$ ipython --no-banner

In [1]: import numpy as np

In [2]: from numpy import linalg as LA

In [3]: np.set_printoptions(precision=3, suppress=True, linewidth=120, floatmode="fixed")

In [4]: def tidy(a):
   ...:     return np.round(a, 3) + 0
   ...: 

In [5]: X = np.load("out19.npy")

In [6]: X
Out[6]: 
array([[-2.000,  0.000,  0.000, -3.000],
       [ 0.000, -2.000, -3.000,  0.000],
       [ 0.000, -3.000, -2.000,  0.000],
       [-3.000,  0.000,  0.000, -2.000]])

In [7]: vec = np.array([-4, 6, -1, 3])

In [8]: a = np.maximum(X @ vec, 0)

In [9]: a
Out[9]: array([0.000, 0.000, 0.000, 6.000])

In [10]: [round(float(LA.det(X[:i, :i])), 2) + 0 for i in range(1, 5)]
Out[10]: [-2.0, 4.0, 10.0, 25.0]

In [11]: B = LA.inv(X)

In [12]: tidy(LA.det(X) * B)
Out[12]: 
array([[ 10.000,   0.000,   0.000, -15.000],
       [  0.000,  10.000, -15.000,   0.000],
       [  0.000, -15.000,  10.000,   0.000],
       [-15.000,   0.000,   0.000,  10.000]])

In [13]: tidy(LA.inv(B))
Out[13]: 
array([[-2.000,  0.000,  0.000, -3.000],
       [ 0.000, -2.000, -3.000,  0.000],
       [ 0.000, -3.000, -2.000,  0.000],
       [-3.000,  0.000,  0.000, -2.000]])

In [14]: tidy(LA.cond(X))
Out[14]: np.float64(5.0)

In [15]: (np.abs(B) > 1e-9).astype(int)
Out[15]: 
array([[1, 0, 0, 1],
       [0, 1, 1, 0],
       [0, 1, 1, 0],
       [1, 0, 0, 1]])

In [16]: tidy(B)
Out[16]: 
array([[ 0.400,  0.000,  0.000, -0.600],
       [ 0.000,  0.400, -0.600,  0.000],
       [ 0.000, -0.600,  0.400,  0.000],
       [-0.600,  0.000,  0.000,  0.400]])

In [17]: np.allclose(B, X.T)
Out[17]: False

In [18]: W0 = np.loadtxt("x.csv", delimiter=",")

In [19]: W0
Out[19]: 
array([[  4.360,  -1.437,  -6.849, -12.887],
       [  7.173,  -1.561,  -7.433, -12.547],
       [  4.889,  -1.518,  -6.021, -14.421],
       [  6.007,  -0.210,  -5.732, -14.182],
       [  5.950,  -0.299,  -8.087, -13.887],
       [  2.773,   7.005,  -6.272,   3.551],
       [  1.489,   2.064,   1.909,   7.482],
       [  1.628,   7.982,  -8.210,   4.082],
       [  5.543,  -0.634,  -5.638, -13.624],
       [  1.302,   3.415,   3.584,   7.975],
       [  3.812,   7.377,  -8.621,   5.960],
       [  4.574,  -2.264,  -6.387, -14.796],
       [  1.991,   2.007,   1.809,   8.449],
       [  0.873,   1.817,   1.552,   7.352],
       [  4.607,  -0.246,  -8.069, -15.071],
       [  3.439,   0.798,  -7.661, -13.371],
       [  6.039,  -1.404,  -6.414, -14.223],
       [  3.070,   1.267,   1.816,   7.542],
       [  4.169,   7.666,  -7.627,   3.977],
       [  2.260,   8.516,  -6.842,   3.412],
       [  5.304,  -1.639,  -7.107, -13.271],
       [  1.522,   3.282,   1.051,   7.052],
       [  3.679,  -0.143,  -5.417, -15.366],
       [  1.524,   3.610,  -0.189,   7.250],
       [  1.517,   2.269,   0.944,   7.117],
       [  2.708,   9.609,  -7.810,   4.180],
       [  5.742,  -0.773,  -6.132, -14.867]])

In [20]: cen = (W0 - W0.mean(axis=0)) / W0.std(axis=0)

In [21]: tidy(cen.std(axis=0))
Out[21]: array([1.000, 1.000, 1.000, 1.000])

In [22]: coef = LA.lstsq(np.delete(cen, 2, axis=1), cen[:, 2])[0]

In [23]: tidy(1 - np.var(cen[:, 2] - np.delete(cen, 2, axis=1) @ coef))
Out[23]: np.float64(0.904)
